In [1]: import numpy as np

In [2]: from numpy import linalg as LA

In [3]: np.set_printoptions(precision=2, suppress=True, linewidth=160, floatmode="fixed")

In [4]: A = np.array([[3.0, 0.0, 0.0, -2.0, 0.0, 0.0],
   ...:     [3.0, 0.0, 1.0, -3.0, 0.0, 0.0],
   ...:     [-1.0, 1.0, 0.0, 2.0, 0.0, 0.0],
   ...:     [-3.0, 2.0, 2.0, -3.0, 0.0, 0.0],
   ...:     [0.0, 0.0, 0.0, 0.0, 8.0, 2.0],
   ...:     [0.0, 0.0, 0.0, 0.0, 4.0, 7.0]])

In [5]: round(float(LA.det(A)), 2)
Out[5]: 816.0

In [6]: (A != 0).astype(int)
Out[6]: 
array([[1, 0, 0, 1, 0, 0],
       [1, 0, 1, 1, 0, 0],
       [1, 1, 0, 1, 0, 0],
       [1, 1, 1, 1, 0, 0],
       [0, 0, 0, 0, 1, 1],
       [0, 0, 0, 0, 1, 1]])

In [7]: np.flatnonzero(LA.matrix_power((A != 0) + (A.T != 0) + np.eye(6), 6)[5])
Out[7]: array([4, 5])

In [8]: f = np.array([1, -1, 0])

In [9]: np.cross(A[2, :3], A[4, :3])
Out[9]: array([ 0.00,  0.00, -0.00])

In [10]: np.array([np.convolve(row, f, "same") for row in A])
Out[10]: 
array([[-3.00,  0.00, -2.00,  2.00,  0.00,  0.00],
       [-3.00,  1.00, -4.00,  3.00,  0.00,  0.00],
       [ 2.00, -1.00,  2.00, -2.00,  0.00,  0.00],
       [ 5.00,  0.00, -5.00,  3.00,  0.00,  0.00],
       [ 0.00,  0.00,  0.00,  8.00, -6.00, -2.00],
       [ 0.00,  0.00,  0.00,  4.00,  3.00, -7.00]])

In [11]: A[4] @ A[1]
Out[11]: np.float64(0.0)

In [12]: round(float(LA.norm(A, 1)), 2), np.round(LA.norm(A, np.inf), 2)
Out[12]: (12.0, np.float64(11.0))

In [13]: round(LA.norm(A, "nuc"), 2)
Out[13]: np.float64(27.96)

In [14]: LA.norm(A, axis=1).argmax()
Out[14]: np.int64(4)

In [15]: round(LA.norm(A[4], 1), 2), np.round(LA.norm(A[4], np.inf), 2)
Out[15]: (np.float64(10.0), np.float64(8.0))

In [16]: rng = np.random.default_rng(681090)

In [17]: lab = rng.permutation(6)

In [18]: lab
Out[18]: array([2, 5, 3, 0, 4, 1])

In [19]: B = A[lab][:, lab]

In [20]: np.trace(B)
Out[20]: np.float64(15.0)

In [21]: np.diag(B)
Out[21]: array([ 0.00,  7.00, -3.00,  3.00,  8.00,  0.00])

In [22]: round(float(LA.det(B)), 2), round(float(LA.det(A[lab])), 2)
Out[22]: (816.0, -816.0)

In [23]: np.allclose(B, A)
Out[23]: False

In [24]: B
Out[24]: 
array([[ 0.00,  0.00,  2.00, -1.00,  0.00,  1.00],
       [ 0.00,  7.00,  0.00,  0.00,  4.00,  0.00],
       [ 2.00,  0.00, -3.00, -3.00,  0.00,  2.00],
       [ 0.00,  0.00, -2.00,  3.00,  0.00,  0.00],
       [ 0.00,  2.00,  0.00,  0.00,  8.00,  0.00],
       [ 1.00,  0.00, -3.00,  3.00,  0.00,  0.00]])
